$ python -q
>>> import numpy as np
>>> import numpy.linalg as la
>>> np.set_printoptions(precision=2, suppress=True, linewidth=100)
>>> out = np.array([[0, 1],
...     [1, 3],
...     [3, 1],
...     [0, 1],
...     [0, 3],
...     [0, 2],
...     [1, 3],
...     [3, 2],
...     [0, 0],
...     [3, 2],
...     [1, 1]])
>>> Z = np.array([[8, 3, 7, 7, 4, 0, 3, 1, 8, 8, 6], [5, 1, 6, 6, 9, 6, 3, 7, 9, 2, 5]])
>>> K = out @ Z
>>> K
array([[ 5,  1,  6,  6,  9,  6,  3,  7,  9,  2,  5],
       [23,  6, 25, 25, 31, 18, 12, 22, 35, 14, 21],
       [29, 10, 27, 27, 21,  6, 12, 10, 33, 26, 23],
       [ 5,  1,  6,  6,  9,  6,  3,  7,  9,  2,  5],
       [15,  3, 18, 18, 27, 18,  9, 21, 27,  6, 15],
       [10,  2, 12, 12, 18, 12,  6, 14, 18,  4, 10],
       [23,  6, 25, 25, 31, 18, 12, 22, 35, 14, 21],
       [34, 11, 33, 33, 30, 12, 15, 17, 42, 28, 28],
       [ 0,  0,  0,  0,  0,  0,  0,  0,  0,  0,  0],
       [34, 11, 33, 33, 30, 12, 15, 17, 42, 28, 28],
       [13,  4, 13, 13, 13,  6,  6,  8, 17, 10, 11]])
>>> Uu, s, vt = la.svd(K)
>>> V = vt[:(s > 1e-8).sum()]
>>> rng = np.random.default_rng(97511)
>>> x0 = K[3] + -3 * K[1] + rng.integers(2) * np.eye(11)[1]
>>> x0
array([-64., -17., -69., -69., -84., -48., -33., -59., -96., -40., -58.])
>>> np.diag(V.T @ V)
array([0.2 , 0.04, 0.14, 0.14, 0.28, 0.26, 0.03, 0.28, 0.22, 0.33, 0.1 ])
>>> round(la.norm(x0 - V.T @ V @ x0), 2)
np.float64(0.0)
>>> rank = la.matrix_rank(K)
>>> rank
np.int64(2)
>>> N = la.svd(K)[2][rank:].T
>>> N.shape
(11, 9)
>>> feats = np.load("block2.npy")
>>> feats
array([[ 2.5,  2.2, -0.3, -0.3,  1.6, -0.5, -0.7,  0.1,  0. , -0.6, -4.2,  1. ,  1.3],
       [-0.8, -1.2, -0.4,  1.3,  0.9,  0. ,  1.7,  0.9,  0.7, -0.2, -1.8, -1.5, -0.3],
       [ 0.6,  0.1, -1.9, -0.2,  0.5, -0.5,  0.9,  0.2, -1.7,  1.5, -2.4,  1.2, -0.8],
       [-0.2, -1.2,  0.1, -1. ,  0.1,  1.8, -1.5, -0.1,  0.2, -1.4,  4.8,  1. ,  2.3],
       [ 1.5,  2.1,  1.8,  1.6, -0.5, -1.6, -0.6,  0.7,  0.1,  0.3,  0. , -0.7, -0.5],
       [ 1.9,  0.7, -0.8,  1.1, -1.8, -1.3, -1. ,  1.4, -0.6,  0.3,  1.8,  1.2,  1.9],
       [-0.8, -0.8, -1. , -0.6,  0.5, -0.1, -0.6,  0.4,  0.5,  0.4,  1.5, -1.1, -2. ],
       [ 0.7, -0.7, -0.1,  0.2,  0.8,  0.8, -0.1,  0.3, -0.3,  0.2, -0.3, -0.8,  1.9],
       [ 0. , -0.4,  0. ,  1.1,  0.7,  1.1, -0.2, -1.1,  0.5,  1. , -0.6,  0.9, -0.6],
       [ 2. ,  1.4,  0.9, -0.4,  0.3,  0.5,  0.1,  0.5,  0.9,  0.2,  0.3, -1.9,  0.5],
       [ 0.7, -0.8,  0.9, -0.3,  0. , -0.7, -0.2,  1. ,  0.9,  2. ,  0.3,  1.1,  1.7],
       [ 1.3, -2.1,  0.3, -0.6, -0.7,  0.2, -0.1,  1.2,  1.5, -1.6, -3.3, -0.5, -0.6],
       [ 0.6,  1.9, -0.6,  0. , -0.3,  1.6, -0.5,  0.7,  0.9, -2. ,  1.5, -1.4, -0.7],
       [ 0.5, -1.2, -1.6, -0.2, -1.2, -0.6,  1.2, -1.6, -1.7,  0.1, -0.6,  0.5,  0.1],
       [ 1.2,  1.4,  0.6, -0.7, -0.3, -0.6,  0.1, -1.2,  1. , -0.4, -0.6,  0. ,  0.2]])
>>> r0 = np.array([-1, -2, -1])
>>> np.cross(feats[7, :3], feats[5, :3])
array([0.63, 0.37, 1.82])
>>> np.round(np.convolve(feats[7], r0), 2) + 0
array([-0.7, -0.7,  0.8,  0.7, -1.1, -2.6, -2.3, -0.9, -0.2,  0.1,  0.2,  1.2,  0. , -3. , -1.9])
>>> out = np.array([[0, 2, -2],
...     [2, -1, 0],
...     [0, 2, 0],
...     [-2, -1, -1],
...     [-2, -2, 0],
...     [0, 0, 0],
...     [2, -2, 1],
...     [1, 1, 1],
...     [0, 0, 0],
...     [2, 2, 1],
...     [-1, 0, 2],
...     [1, 0, 0],
...     [-1, -1, -1]])
>>> np.einsum("ij->j", feats)
array([11.7,  1.4, -2.1,  1. ,  0.6,  0.1, -1.5,  3.4,  2.9, -0.2, -3.6, -1. ,  4.4])
>>> out.T @ feats.T
array([[  3.2,  -2.3,   9. , -12.6,   1.9,   0.3,  -2. ,  -5.3,  -1.8,   1.4,   2.7,  -0.4,  -2.1,
          2.4,   3.4],
       [ -1.7,  -6.9,  -1.3,  -0.4,   6.9,   6.1,   1.2,  -0.9,  -0.2,   4.4,   8. ,   6.1,  -2.9,
         -2.3,   1.1],
       [-15.6,  -0.6,  -2.4,   5.7,  -3.7,  -2.5,   7.4,  -3.7,  -2. ,  -2.7,   0.6,  -8.5,   0.7,
         -2.4,  -4.6]])
>>> x0 = np.array([-2, 2, 0, -1, 1, -1, -1, 2, 0, 0, 2, -1, 0])
>>> (feats * x0).sum(axis=1)
array([ -6.7,  -3.2,  -6.3,   7.2,   3.4,   2.2,   6.7,  -2.1,  -6.4,   2.4,  -0.3, -10.7,   7. ,
        -9.9,  -2.3])
>>> feats @ np.ones(13)
array([ 2.1, -0.7, -2.5,  4.9,  4.2,  4.8, -3.7,  2.6,  2.4,  5.3,  6.6, -5. ,  1.7, -6.3,  0.7])
>>> P = feats @ la.solve(feats.T @ feats, feats.T)
>>> np.round(la.eigvalsh(P), 2) + 0
array([0., 0., 1., 1., 1., 1., 1., 1., 1., 1., 1., 1., 1., 1., 1.])
>>> round(np.trace(P), 2)
np.float64(13.0)
>>> w1 = np.array([[0, 0, 0, -1, -2],
...     [1, 1, 1, 1, 1],
...     [2, 2, 2, -2, 0],
...     [2, -2, -1, -2, -1],
...     [-2, 1, 2, -2, -2],
...     [0, 2, 0, 2, 2],
...     [-2, 2, 1, 1, 0],
...     [1, -1, -2, 1, 2],
...     [-1, -2, -2, -1, 1],
...     [-2, -1, 0, -2, 2],
...     [0, 0, 2, 2, -1],
...     [-1, 1, 1, 2, 2],
...     [-1, -1, 2, 2, -2]])
>>> coef = np.array([-2, 0, -3, 1, 2])
>>> act = np.maximum(feats @ w1 + coef, 0)
>>> act
array([[ 0. ,  1.6,  0. ,  0. ,  0. ],
       [ 0. ,  0. ,  0. ,  0. ,  0.8],
       [ 0. ,  1.7,  0. ,  0. ,  7.2],
       [ 0. ,  1.5, 10.7, 22.4,  0. ],
       [10.3,  0. ,  0. ,  0. ,  0. ],
       [ 3.2,  0. ,  0. , 10.4,  0. ],
       [ 0. ,  0. ,  0. ,  0. ,  4.6],
       [ 0. ,  0. ,  0. ,  1.1,  0. ],
       [ 0. ,  0.5,  0. ,  0. ,  5.2],
       [ 0.2,  0.6,  0. ,  0. ,  0. ],
       [ 0. ,  0. ,  0. ,  0. ,  4.1],
       [ 0.9,  0. ,  0. ,  0. ,  3.9],
       [ 6.2,  1.4,  0. ,  9.4,  1.9],
       [ 0. ,  1.3,  0. ,  5.2,  0. ],
       [ 0. ,  2.1,  0. ,  0. ,  0. ]])
>>> la.matrix_rank(act)
np.int64(5)
>>> Z = np.array([[1, 2, 0], [0, 1, 2], [2, 1, 1], [2, 1, 2], [1, 2, 0]])
>>> w1 @ Z
array([[-4, -5, -2],
       [ 6,  7,  5],
       [ 2,  6,  2],
       [-5, -3, -9],
       [-4, -7,  0],
       [ 6,  8,  8],
       [ 2,  0,  7],
       [ 1,  4, -2],
       [-6, -5, -8],
       [-4, -3, -6],
       [ 7,  2,  6],
       [ 7,  6,  7],
       [ 5, -3,  4]])
>>> E = np.load("sample10.npy")
>>> E
array([[0., 1., 1., 1., 1.],
       [1., 0., 1., 1., 1.],
       [1., 1., 0., 1., 1.],
       [1., 1., 1., 0., 1.],
       [1., 1., 1., 1., 0.]])
>>> # equal to its transpose
>>> out = la.invert(E)
Traceback (most recent call last):
  File "<python-input-42>", line 1, in <module>
    out = la.invert(E)
          ^^^^^^^^^
AttributeError: module 'numpy.linalg' has no attribute 'invert'
>>> out = la.inv(E)
>>> np.round(la.det(E) * la.det(out), 2)
np.float64(1.0)
>>> np.trace(E @ E @ E) // 6
np.float64(10.0)
>>> low = np.diag(E.sum(axis=1)) - E
>>> low
array([[ 4., -1., -1., -1., -1.],
       [-1.,  4., -1., -1., -1.],
       [-1., -1.,  4., -1., -1.],
       [-1., -1., -1.,  4., -1.],
       [-1., -1., -1., -1.,  4.]])
>>> (la.eigvalsh(low) < 1e-8).sum()
np.int64(1)
>>> low @ np.ones(5)
array([0., 0., 0., 0., 0.])
>>> w, V = la.eig(E)
>>> np.sort(la.eigvals(la.inv(E)))
array([-1.  , -1.  , -1.  , -1.  ,  0.25])
>>> w
array([-1.,  4., -1., -1., -1.])
>>> A = np.loadtxt("arr.csv", delimiter=",")
>>> A
array([[  1.,  -3.,   9., -27.],
       [  1.,  -2.,   4.,  -8.],
       [  1.,  -1.,   1.,  -1.],
       [  1.,   0.,   0.,   0.],
       [  1.,   1.,   1.,   1.],
       [  1.,   2.,   4.,   8.],
       [  1.,   3.,   9.,  27.]])
>>> P = A @ la.solve(A.T @ A, A.T)
>>> np.allclose(P @ P, P)
True
>>> r0 = np.array([-1, -2, -3, 2, 1, -2, -1, -1, -2]) + 0.5
>>> X = np.outer(r0, r0) / (r0 @ r0)
>>> X
array([[ 0.01,  0.03,  0.06, -0.06, -0.03,  0.03,  0.01,  0.01,  0.03],
       [ 0.03,  0.1 ,  0.17, -0.17, -0.1 ,  0.1 ,  0.03,  0.03,  0.1 ],
       [ 0.06,  0.17,  0.28, -0.28, -0.17,  0.17,  0.06,  0.06,  0.17],
       [-0.06, -0.17, -0.28,  0.28,  0.17, -0.17, -0.06, -0.06, -0.17],
       [-0.03, -0.1 , -0.17,  0.17,  0.1 , -0.1 , -0.03, -0.03, -0.1 ],
       [ 0.03,  0.1 ,  0.17, -0.17, -0.1 ,  0.1 ,  0.03,  0.03,  0.1 ],
       [ 0.01,  0.03,  0.06, -0.06, -0.03,  0.03,  0.01,  0.01,  0.03],
       [ 0.01,  0.03,  0.06, -0.06, -0.03,  0.03,  0.01,  0.01,  0.03],
       [ 0.03,  0.1 ,  0.17, -0.17, -0.1 ,  0.1 ,  0.03,  0.03,  0.1 ]])
>>> # applying it twice changes nothing
>>> Uu, s, vt = la.svd(X)
>>> V = vt[:(s > 1e-8).sum()]
>>> x0 = X[0] + -1 * X[5] + rng.integers(2) * np.eye(9)[4]
>>> x0
array([-0.02, -0.07, -0.11,  0.11,  1.07, -0.07, -0.02, -0.02, -0.07])
>>> np.diag(V.T @ V)
array([0.01, 0.1 , 0.28, 0.28, 0.1 , 0.1 , 0.01, 0.01, 0.1 ])
>>> la.matrix_rank(np.vstack([X, x0]))
np.int64(2)
>>> V.T @ V
array([[ 0.01,  0.03,  0.06, -0.06, -0.03,  0.03,  0.01,  0.01,  0.03],
       [ 0.03,  0.1 ,  0.17, -0.17, -0.1 ,  0.1 ,  0.03,  0.03,  0.1 ],
       [ 0.06,  0.17,  0.28, -0.28, -0.17,  0.17,  0.06,  0.06,  0.17],
       [-0.06, -0.17, -0.28,  0.28,  0.17, -0.17, -0.06, -0.06, -0.17],
       [-0.03, -0.1 , -0.17,  0.17,  0.1 , -0.1 , -0.03, -0.03, -0.1 ],
       [ 0.03,  0.1 ,  0.17, -0.17, -0.1 ,  0.1 ,  0.03,  0.03,  0.1 ],
       [ 0.01,  0.03,  0.06, -0.06, -0.03,  0.03,  0.01,  0.01,  0.03],
       [ 0.01,  0.03,  0.06, -0.06, -0.03,  0.03,  0.01,  0.01,  0.03],
       [ 0.03,  0.1 ,  0.17, -0.17, -0.1 ,  0.1 ,  0.03,  0.03,  0.1 ]])
>>> np.allclose(V.T @ V @ x0, x0)
False
>>> w, V = la.eigh(X)
>>> x0 = np.array([2, -2, 0, 0, 0, 3, 2, -2, 3])
>>> V * np.maximum(w, 0) @ V.T
array([[ 0.01,  0.03,  0.06, -0.06, -0.03,  0.03,  0.01,  0.01,  0.03],
       [ 0.03,  0.1 ,  0.17, -0.17, -0.1 ,  0.1 ,  0.03,  0.03,  0.1 ],
       [ 0.06,  0.17,  0.28, -0.28, -0.17,  0.17,  0.06,  0.06,  0.17],
       [-0.06, -0.17, -0.28,  0.28,  0.17, -0.17, -0.06, -0.06, -0.17],
       [-0.03, -0.1 , -0.17,  0.17,  0.1 , -0.1 , -0.03, -0.03, -0.1 ],
       [ 0.03,  0.1 ,  0.17, -0.17, -0.1 ,  0.1 ,  0.03,  0.03,  0.1 ],
       [ 0.01,  0.03,  0.06, -0.06, -0.03,  0.03,  0.01,  0.01,  0.03],
       [ 0.01,  0.03,  0.06, -0.06, -0.03,  0.03,  0.01,  0.01,  0.03],
       [ 0.03,  0.1 ,  0.17, -0.17, -0.1 ,  0.1 ,  0.03,  0.03,  0.1 ]])
>>> V * np.abs(w) @ V.T
array([[ 0.01,  0.03,  0.06, -0.06, -0.03,  0.03,  0.01,  0.01,  0.03],
       [ 0.03,  0.1 ,  0.17, -0.17, -0.1 ,  0.1 ,  0.03,  0.03,  0.1 ],
       [ 0.06,  0.17,  0.28, -0.28, -0.17,  0.17,  0.06,  0.06,  0.17],
       [-0.06, -0.17, -0.28,  0.28,  0.17, -0.17, -0.06, -0.06, -0.17],
       [-0.03, -0.1 , -0.17,  0.17,  0.1 , -0.1 , -0.03, -0.03, -0.1 ],
       [ 0.03,  0.1 ,  0.17, -0.17, -0.1 ,  0.1 ,  0.03,  0.03,  0.1 ],
       [ 0.01,  0.03,  0.06, -0.06, -0.03,  0.03,  0.01,  0.01,  0.03],
       [ 0.01,  0.03,  0.06, -0.06, -0.03,  0.03,  0.01,  0.01,  0.03],
       [ 0.03,  0.1 ,  0.17, -0.17, -0.1 ,  0.1 ,  0.03,  0.03,  0.1 ]])
>>> np.round(la.eigvalsh(X[1:, 1:]), 2) + 0
array([0.  , 0.  , 0.  , 0.  , 0.  , 0.  , 0.  , 0.99])
>>> round(float(x0 @ X @ x0 / (x0 @ x0)), 2), np.round(w[0], 2), w[-1]
(0.06, np.float64(-0.0), np.float64(1.0))
